In [1]: import numpy as np

In [2]: import numpy.linalg as la

In [3]: np.set_printoptions(suppress=True, linewidth=160)

In [4]: def tidy(a):
   ...:     return np.round(a, 3) + 0
   ...: 

In [5]: feats = np.array([[1.0, 0.5, -2.3, -1.3, -0.4, -0.9, -1.8, 0.1],
   ...:     [-0.7, 0.9, -1.2, -0.3, 2.1, 0.3, 1.6, -1.2],
   ...:     [-0.5, 1.2, 2.4, 1.6, 0.1, -1.0, 0.6, 0.2],
   ...:     [-0.3, -1.2, 0.0, 0.0, -0.1, 0.2, 1.1, 0.6],
   ...:     [0.8, -1.1, 0.6, -1.2, 0.0, -1.0, -0.8, -0.1]])

In [6]: rng = np.random.default_rng(2)

In [7]: feats[0] = feats[3] + 0.1 * rng.normal(size=8)

In [8]: tidy(feats)
Out[8]: 
array([[-0.281, -1.252, -0.041, -0.244,  0.08 ,  0.314,  1.067,  0.677],
       [-0.7  ,  0.9  , -1.2  , -0.3  ,  2.1  ,  0.3  ,  1.6  , -1.2  ],
       [-0.5  ,  1.2  ,  2.4  ,  1.6  ,  0.1  , -1.   ,  0.6  ,  0.2  ],
       [-0.3  , -1.2  ,  0.   ,  0.   , -0.1  ,  0.2  ,  1.1  ,  0.6  ],
       [ 0.8  , -1.1  ,  0.6  , -1.2  ,  0.   , -1.   , -0.8  , -0.1  ]])

In [9]: left, sig, Vt = la.svd(feats)

In [10]: tidy(sig)
Out[10]: array([3.629, 3.468, 2.477, 1.804, 0.17 ])

In [11]: np.argmax(sig[:-1] / (sig[1:] + 1e-6)) + 1
Out[11]: np.int64(4)

In [12]: B = left[:, :4] @ np.diag(sig[:4]) @ Vt[:4]

In [13]: tidy(la.norm(feats - B, 2)), tidy(sig[4])
Out[13]: (np.float64(0.17), np.float64(0.17))

In [14]: tidy(np.abs(feats - B).max())
Out[14]: np.float64(0.064)

In [15]: B = feats + rng.integers(-2, 3, (5, 4)) @ rng.integers(-2, 3, (4, 8))

In [16]: tidy(B)
Out[16]: 
array([[ 1.719, -4.252, -2.041, -0.244, -2.92 ,  4.314, -0.933,  2.677],
       [-2.7  ,  3.9  ,  0.8  , -3.3  ,  2.1  ,  1.3  ,  1.6  , -3.2  ],
       [-0.5  , -0.8  ,  0.4  ,  2.6  ,  0.1  , -3.   ,  0.6  ,  0.2  ],
       [ 0.7  , -4.2  , -4.   , -3.   , -3.1  ,  1.2  ,  1.1  ,  4.6  ],
       [ 0.8  , -0.1  ,  0.6  ,  0.8  ,  4.   , -8.   ,  3.2  ,  1.9  ]])

In [17]: tidy(la.svd(B - feats, compute_uv=False))
Out[17]: array([11.896,  8.776,  4.59 ,  2.325,  0.   ])

In [18]: tidy(B - feats)
Out[18]: 
array([[ 2., -3., -2.,  0., -3.,  4., -2.,  2.],
       [-2.,  3.,  2., -3.,  0.,  1.,  0., -2.],
       [ 0., -2., -2.,  1.,  0., -2.,  0.,  0.],
       [ 1., -3., -4., -3., -3.,  1.,  0.,  4.],
       [ 0.,  1.,  0.,  2.,  4., -7.,  4.,  2.]])

In [19]: np.abs(B - feats).sum(axis=1)
Out[19]: array([18., 13.,  7., 19., 20.])

In [20]: f = np.array([0, 2])

In [21]: np.polyval(f, feats[4])
Out[21]: array([2., 2., 2., 2., 2., 2., 2., 2.])

In [22]: np.convolve(feats[4], f)
Out[22]: array([ 0. ,  1.6, -2.2,  1.2, -2.4,  0. , -2. , -1.6, -0.2])

In [23]: W2 = np.sign(np.array([[2, 3, 4, 5], [3, 2, 5, 0], [4, 0, 2, 2], [5, 5, 2, 0]]))

In [24]: B = (np.tril(W2, -1) + np.eye(4)) @ (np.triu(W2, 1) + np.eye(4))

In [25]: w = np.array([2, 1, 2, 3])

In [26]: K = np.rint(B * w @ la.inv(B)) + 0

In [27]: K
Out[27]: 
array([[ 2., -1.,  1.,  0.],
       [-1.,  1.,  3., -1.],
       [ 1., -2.,  2.,  1.],
       [ 1., -3.,  1.,  3.]])

In [28]: tidy(la.norm(K, 1)), tidy(la.norm(K, np.inf))
Out[28]: (np.float64(7.0), np.float64(8.0))

In [29]: tidy(la.norm(K[2] - K[1]))
Out[29]: np.float64(4.243)

In [30]: tidy(la.norm(K, 2))
Out[30]: np.float64(5.57)

In [31]: tidy(la.norm(K, axis=1))
Out[31]: array([2.449, 3.464, 3.162, 4.472])

In [32]: M = np.load("data.npy")

In [33]: tidy(M)
Out[33]: 
array([[ 0.709,  0.407,  0.407,  0.407],
       [ 0.407,  0.43 , -0.57 , -0.57 ],
       [ 0.407, -0.57 ,  0.43 , -0.57 ],
       [ 0.407, -0.57 , -0.57 ,  0.43 ]])

In [34]: # columns are unit length and at right angles

In [35]: np.argsort(-la.norm(feats, axis=0).round(6), kind="stable")[:3]
Out[35]: array([2, 1, 6])

In [36]: [round(float(x), 3) for x in la.svd(feats, compute_uv=False)[:3]]
Out[36]: [3.629, 3.468, 2.477]

In [37]: la.cond(feats) > 100
Out[37]: np.False_

In [38]: la.matrix_rank(feats, rtol=0.1)
Out[38]: np.int64(4)

In [39]: E = np.load("out18.npy")

In [40]: E
Out[40]: 
array([[ 0,  0,  0, 35,  0],
       [ 0,  0,  0, 11,  0],
       [ 0,  0,  2,  1,  0],
       [ 0,  0,  0, 22,  0],
       [ 0,  0,  0, 32,  0],
       [ 2,  0,  2,  6,  0],
       [ 0,  0,  0, 13,  0],
       [ 0,  0,  0, 22,  0],
       [ 0,  0,  0, 29,  0],
       [10,  0,  5,  2,  0],
       [ 0,  0,  0, 22,  0],
       [ 0,  0, 15,  0,  0],
       [ 0,  0,  0, 45,  0],
       [ 0,  0,  0, 32,  0],
       [ 0,  0,  0, 26,  0],
       [ 0,  0,  0, 35,  0],
       [ 3,  0,  0, 24,  0],
       [ 0,  0,  0, 20,  0],
       [ 4,  0,  0, 33,  0],
       [ 0,  0,  0, 58,  0],
       [ 0,  0,  0, 38,  0],
       [ 0,  0,  0, 54,  0],
       [ 0,  0,  0, 32,  0],
       [ 0,  0,  5,  1,  0],
       [ 0,  0,  0, 25,  0],
       [ 0,  0,  0, 38,  0],
       [ 0,  0,  0, 43,  0],
       [ 0,  0,  0, 24,  0],
       [ 0,  0,  0, 55,  0],
       [ 0,  0,  3,  0,  0],
       [ 0,  0,  0, 34,  0],
       [ 0,  0,  0, 20,  0],
       [19,  0,  0, 21,  0],
       [ 0,  0,  0, 38,  0],
       [ 0,  0,  0, 11,  0],
       [ 0,  0,  0, 52,  0]])

In [41]: left, sig, Vt = la.svd(E)

In [42]: np.argmax(sig[:-1] / (sig[1:] + 1e-6)) + 1
Out[42]: np.int64(3)

In [43]: B = left[:, :3] @ np.diag(sig[:3]) @ Vt[:3]

In [44]: tidy(la.norm(E - B, 2)), tidy(sig[3])
Out[44]: (np.float64(0.0), np.float64(0.0))

In [45]: tidy(np.abs(E - B).max())
Out[45]: np.float64(0.0)

In [46]: F = np.loadtxt("test15.csv", delimiter=",")

In [47]: F
Out[47]: 
array([[0., 1., 0., 0., 1., 0., 0., 0., 1.],
       [1., 0., 0., 0., 0., 0., 0., 0., 0.],
       [0., 0., 0., 1., 0., 0., 0., 1., 1.],
       [0., 0., 1., 0., 1., 0., 1., 1., 1.],
       [1., 0., 0., 1., 0., 0., 0., 0., 1.],
       [0., 0., 0., 0., 0., 0., 0., 0., 0.],
       [0., 0., 0., 1., 0., 0., 0., 1., 0.],
       [0., 0., 1., 1., 0., 0., 1., 0., 1.],
       [1., 0., 1., 1., 1., 0., 0., 1., 0.]])

In [48]: left, sig, Vt = la.svd(F)

In [49]: vecs = Vt[:(sig > 1e-8).sum()]

In [50]: vec = F[1] + -2 * F[6] + rng.integers(2) * np.eye(9)[5]

In [51]: vec
Out[51]: array([ 1.,  0.,  0., -2.,  0.,  1.,  0., -2.,  0.])

In [52]: tidy(np.diag(vecs.T @ vecs))
Out[52]: array([1., 1., 1., 1., 1., 0., 1., 1., 1.])

In [53]: np.allclose(vecs.T @ vecs @ vec, vec)
Out[53]: False

In [54]: tidy(vecs.T @ vecs)
Out[54]: 
array([[1., 0., 0., 0., 0., 0., 0., 0., 0.],
       [0., 1., 0., 0., 0., 0., 0., 0., 0.],
       [0., 0., 1., 0., 0., 0., 0., 0., 0.],
       [0., 0., 0., 1., 0., 0., 0., 0., 0.],
       [0., 0., 0., 0., 1., 0., 0., 0., 0.],
       [0., 0., 0., 0., 0., 0., 0., 0., 0.],
       [0., 0., 0., 0., 0., 0., 1., 0., 0.],
       [0., 0., 0., 0., 0., 0., 0., 1., 0.],
       [0., 0., 0., 0., 0., 0., 0., 0., 1.]])

In [55]: tidy(la.norm(vec - vecs.T @ vecs @ vec))
Out[55]: np.float64(1.0)

In [56]: np.trace(F @ F @ F) // 6
Out[56]: np.float64(7.0)

In [57]: F.sum(axis=0)
Out[57]: array([3., 1., 3., 5., 3., 0., 2., 4., 5.])

In [58]: low = np.diag(F.sum(axis=1)) - F

In [59]: la.matrix_rank(low)
Out[59]: np.int64(7)

In [60]: low @ np.ones(9)
Out[60]: array([0., 0., 0., 0., 0., 0., 0., 0., 0.])

In [61]: tidy(la.eigvalsh(low))
Out[61]: array([0.   , 0.   , 0.623, 1.824, 2.525, 4.   , 4.786, 5.932, 6.31 ])

In [62]: w, vecs = la.eigh(F)

In [63]: np.unique(w.round(6) + 0, return_counts=True)[1]
Out[63]: array([1, 1, 1, 1, 1, 1, 1, 1, 1])

In [64]: tidy(la.det(F))
Out[64]: np.float64(0.0)

In [65]: np.flatnonzero(la.matrix_power((F != 0) + (F.T != 0) + np.eye(9), 9)[0])
Out[65]: array([0, 1, 2, 3, 4, 6, 7, 8])

In [66]: (F != 0).astype(int)
Out[66]: 
array([[0, 1, 0, 0, 1, 0, 0, 0, 1],
       [1, 0, 0, 0, 0, 0, 0, 0, 0],
       [0, 0, 0, 1, 0, 0, 0, 1, 1],
       [0, 0, 1, 0, 1, 0, 1, 1, 1],
       [1, 0, 0, 1, 0, 0, 0, 0, 1],
       [0, 0, 0, 0, 0, 0, 0, 0, 0],
       [0, 0, 0, 1, 0, 0, 0, 1, 0],
       [0, 0, 1, 1, 0, 0, 1, 0, 1],
       [1, 0, 1, 1, 1, 0, 0, 1, 0]])

In [67]: tidy(la.norm(F, axis=1))
Out[67]: array([1.732, 1.   , 1.732, 2.236, 1.732, 0.   , 1.414, 2.   , 2.236])

In [68]: tidy(la.norm(F) ** 2 / la.norm(F, 2) ** 2)
Out[68]: np.float64(1.833)

In [69]: tidy(la.norm(F, 1)), tidy(la.norm(F, np.inf))
Out[69]: (np.float64(5.0), np.float64(5.0))

In [70]: X = np.load("x.npy")

In [71]: tidy(X)
Out[71]: 
array([[ 0.54 ,  0.435,  0.208,  0.03 ,  0.014,  0.114, -0.041],
       [ 0.435,  0.484, -0.039,  0.047,  0.16 ,  0.01 ,  0.175],
       [ 0.208, -0.039,  0.642, -0.214, -0.326, -0.132, -0.126],
       [ 0.03 ,  0.047, -0.214,  0.64 , -0.321,  0.25 ,  0.125],
       [ 0.014,  0.16 , -0.326, -0.321,  0.585,  0.02 , -0.085],
       [ 0.114,  0.01 , -0.132,  0.25 ,  0.02 ,  0.453, -0.393],
       [-0.041,  0.175, -0.126,  0.125, -0.085, -0.393,  0.656]])

In [72]: np.unique(X.round(6), axis=0).shape
Out[72]: (7, 7)

In [73]: la.lstsq(X[:-1].T, X[-1])[2]
Out[73]: np.int32(4)

In [74]: tidy(X @ la.pinv(X) @ X)
Out[74]: 
array([[ 0.54 ,  0.435,  0.208,  0.03 ,  0.014,  0.114, -0.041],
       [ 0.435,  0.484, -0.039,  0.047,  0.16 ,  0.01 ,  0.175],
       [ 0.208, -0.039,  0.642, -0.214, -0.326, -0.132, -0.126],
       [ 0.03 ,  0.047, -0.214,  0.64 , -0.321,  0.25 ,  0.125],
       [ 0.014,  0.16 , -0.326, -0.321,  0.585,  0.02 , -0.085],
       [ 0.114,  0.01 , -0.132,  0.25 ,  0.02 ,  0.453, -0.393],
       [-0.041,  0.175, -0.126,  0.125, -0.085, -0.393,  0.656]])

In [75]: data = np.load("case13.npy")

In [76]: data
Out[76]: 
array([[ 0,  5,  2,  1, -2,  0],
       [-5,  0,  2,  1,  2, -1],
       [-2, -2,  0, -5,  2,  2],
       [-1, -1,  5,  0,  6, -1],
       [ 2, -2, -2, -6,  0, -5],
       [ 0,  1, -2,  1,  5,  0]])

In [77]: t3 = np.stack([data, 3 * data, data[::-1]])

In [78]: (t3 @ data.T).shape
Out[78]: (3, 6, 6)

In [79]: tidy(la.norm(t3, axis=(1, 2)))
Out[79]: array([16.673, 50.02 , 16.673])

In [80]: np.einsum("bij,cij->bc", t3, t3)
Out[80]: 
array([[ 278,  834,  -18],
       [ 834, 2502,  -54],
       [ -18,  -54,  278]])

In [81]: vec = np.array([-6, 4, -8, 7, 0, 0, -4, -4])

In [82]: a = np.maximum(feats @ vec, 0)

In [83]: feats * (a > 1e-9)[:, None]
Out[83]: 
array([[-0. , -0. , -0. , -0. ,  0. ,  0. ,  0. ,  0. ],
       [-0.7,  0.9, -1.2, -0.3,  2.1,  0.3,  1.6, -1.2],
       [-0. ,  0. ,  0. ,  0. ,  0. , -0. ,  0. ,  0. ],
       [-0. , -0. ,  0. ,  0. , -0. ,  0. ,  0. ,  0. ],
       [ 0. , -0. ,  0. , -0. ,  0. , -0. , -0. , -0. ]])

In [84]: tidy(np.tanh(feats @ vec))
Out[84]: array([-1.   ,  1.   , -0.998, -1.   , -1.   ])

In [85]: np.flatnonzero(a > 1e-9)
Out[85]: array([1])

In [86]: [round(float(la.det(M[:i, :i])), 2) + 0 for i in range(1, 5)]
Out[86]: [0.71, 0.14, -0.43, -1.0]

In [87]: tidy(la.eigvalsh(M).min())
Out[87]: np.float64(-1.0)

In [88]: B = data + rng.integers(-2, 3, (6, 2)) @ rng.integers(-2, 3, (2, 6))

In [89]: B
Out[89]: 
array([[  2,   5,   3,  -1,   0,   0],
       [ -5,   0,   2,   1,   2,  -1],
       [ -2,  -4,   1,  -4,   1,   3],
       [ -1,  -1,   5,   0,   6,  -1],
       [  6,   0,  -1, -11,   5,  -6],
       [  0,   1,  -2,   1,   5,   0]])

In [90]: np.abs(B - data).sum(axis=1)
Out[90]: array([ 7,  0,  6,  0, 18,  0])

In [91]: la.matrix_rank(B - data, tol=1e-8)
Out[91]: np.int64(2)

In [92]: ang = np.radians(90)

In [93]: Rm = np.eye(6)

In [94]: Rm[3, 3] = Rm[2, 2] = np.cos(ang)

In [95]: Rm[3, 2], Rm[2, 3] = -np.sin(ang), np.sin(ang)

In [96]: tidy(Rm)
Out[96]: 
array([[ 1.,  0.,  0.,  0.,  0.,  0.],
       [ 0.,  1.,  0.,  0.,  0.,  0.],
       [ 0.,  0.,  0.,  1.,  0.,  0.],
       [ 0.,  0., -1.,  0.,  0.,  0.],
       [ 0.,  0.,  0.,  0.,  1.,  0.],
       [ 0.,  0.,  0.,  0.,  0.,  1.]])

In [97]: B = data @ Rm.T

In [98]: tidy(B)
Out[98]: 
array([[ 0.,  5.,  1., -2., -2.,  0.],
       [-5.,  0.,  1., -2.,  2., -1.],
       [-2., -2., -5.,  0.,  2.,  2.],
       [-1., -1.,  0., -5.,  6., -1.],
       [ 2., -2., -6.,  2.,  0., -5.],
       [ 0.,  1.,  1.,  2.,  5.,  0.]])

In [99]: np.allclose(data @ data.T, B @ B.T)
Out[99]: True

In [100]: tidy(la.det(Rm)), np.trace(Rm)
Out[100]: (np.float64(1.0), np.float64(4.0))

In [101]: tidy(la.svd(data, compute_uv=False)), tidy(la.svd(B, compute_uv=False))
Out[101]: 
(array([9.786, 9.786, 5.381, 5.381, 3.779, 3.779]),
 array([9.786, 9.786, 5.381, 5.381, 3.779, 3.779]))

In [102]: W0 = np.load("m.npy")

In [103]: W0
Out[103]: 
array([[-0.87 , -0.168, -1.754, -2.221, -2.782, -0.787,  3.316],
       [-0.046, -0.013,  0.149, -0.073, -0.019,  0.058,  0.046],
       [-1.255, -0.33 , -2.407, -3.584, -4.138, -1.322,  4.823],
       [-0.73 , -0.193, -1.451, -2.257, -2.864, -0.752,  3.186],
       [-0.334,  0.004, -0.762, -1.164, -1.451, -0.387,  1.477],
       [-1.264, -0.22 , -2.357, -3.315, -4.156, -1.204,  4.98 ],
       [-0.083,  0.03 , -0.078,  0.083,  0.074, -0.155, -0.127],
       [-0.333, -0.136, -0.81 , -1.115, -1.538, -0.384,  1.559],
       [-0.274,  0.045, -0.665, -1.044, -1.605, -0.273,  1.681],
       [ 0.062, -0.041, -0.121, -0.101, -0.064,  0.043,  0.058],
       [-0.069, -0.034,  0.097, -0.044, -0.075, -0.149, -0.076],
       [-1.295, -0.323, -2.644, -3.432, -4.226, -1.048,  4.719],
       [-0.101,  0.053,  0.23 ,  0.031, -0.013, -0.054,  0.03 ],
       [-0.072, -0.136, -0.078,  0.066, -0.037, -0.11 ,  0.037],
       [-0.76 , -0.226, -1.659, -2.32 , -2.875, -0.93 ,  3.053],
       [-0.479,  0.048, -0.743, -1.296, -1.361, -0.441,  1.506],
       [-0.468, -0.245, -0.708, -1.242, -1.406, -0.297,  1.611],
       [-1.201, -0.38 , -2.467, -3.274, -4.319, -1.129,  4.683],
       [-0.307,  0.038, -0.763, -1.136, -1.382, -0.356,  1.614],
       [-1.258, -0.11 , -2.344, -3.337, -4.193, -1.182,  4.825],
       [ 0.042, -0.098, -0.001,  0.047,  0.159,  0.107, -0.077],
       [-0.058,  0.021, -0.035,  0.043, -0.022,  0.111, -0.04 ],
       [ 0.075,  0.163, -0.026,  0.001, -0.007, -0.192, -0.016],
       [-1.1  , -0.291, -2.476, -3.233, -4.22 , -1.235,  4.902],
       [-0.275,  0.067, -0.769, -1.235, -1.312, -0.327,  1.596],
       [ 0.017, -0.113, -0.005,  0.067,  0.137,  0.098, -0.011],
       [-0.444, -0.009, -0.656, -1.112, -1.453, -0.439,  1.656],
       [-0.263, -0.148, -0.774, -1.2  , -1.47 , -0.462,  1.58 ],
       [-0.765, -0.246, -1.502, -2.197, -2.8  , -0.677,  3.299],
       [-0.408, -0.247, -1.03 , -0.944, -1.4  , -0.471,  1.394],
       [-0.623, -0.077, -1.545, -2.117, -2.876, -0.704,  3.315],
       [-0.857, -0.381, -1.732, -2.242, -2.864, -0.731,  3.189],
       [-1.246, -0.358, -2.478, -3.26 , -4.124, -1.167,  4.82 ],
       [-0.543,  0.123, -0.783, -1.184, -1.192, -0.287,  1.68 ],
       [-0.673, -0.254, -1.623, -2.217, -2.852, -0.69 ,  3.182],
       [-0.282, -0.057, -0.91 , -1.222, -1.526, -0.629,  1.666]])

In [104]: D = la.norm(W0[:, None] - W0[None], axis=-1)

In [105]: np.unravel_index(D.round(6).argmax(), D.shape)
Out[105]: (np.int64(2), np.int64(20))

In [106]: la.matrix_rank(D ** 2)
Out[106]: np.int64(9)

In [107]: (D + 1e9 * np.eye(36)).round(6).argmin(axis=1)
Out[107]: array([31, 12,  5, 28, 18, 19, 13, 27, 18, 21, 12, 17,  1, 10, 34,  4,  7, 32, 24,  5, 25, 25,  6, 32, 18, 20, 18,  7,  3,  7, 28, 34, 23, 24, 28, 27])

In [108]: np.flatnonzero(D[21] < D.mean() / 2)
Out[108]: array([ 1,  6,  9, 10, 12, 13, 20, 21, 22, 25])

In [109]: D[21].round(6).argsort(kind="stable")[:4]
Out[109]: array([21, 25,  1, 20])

In [110]: tidy(D[:5, :5])
Out[110]: 
array([[0.   , 5.29 , 2.618, 0.372, 2.781],
       [5.29 , 0.   , 7.881, 5.142, 2.53 ],
       [2.618, 7.881, 0.   , 2.756, 5.368],
       [0.372, 5.142, 2.756, 0.   , 2.63 ],
       [2.781, 2.53 , 5.368, 2.63 , 0.   ]])

In [111]: D.mean(axis=1).argmax()
Out[111]: np.int64(2)
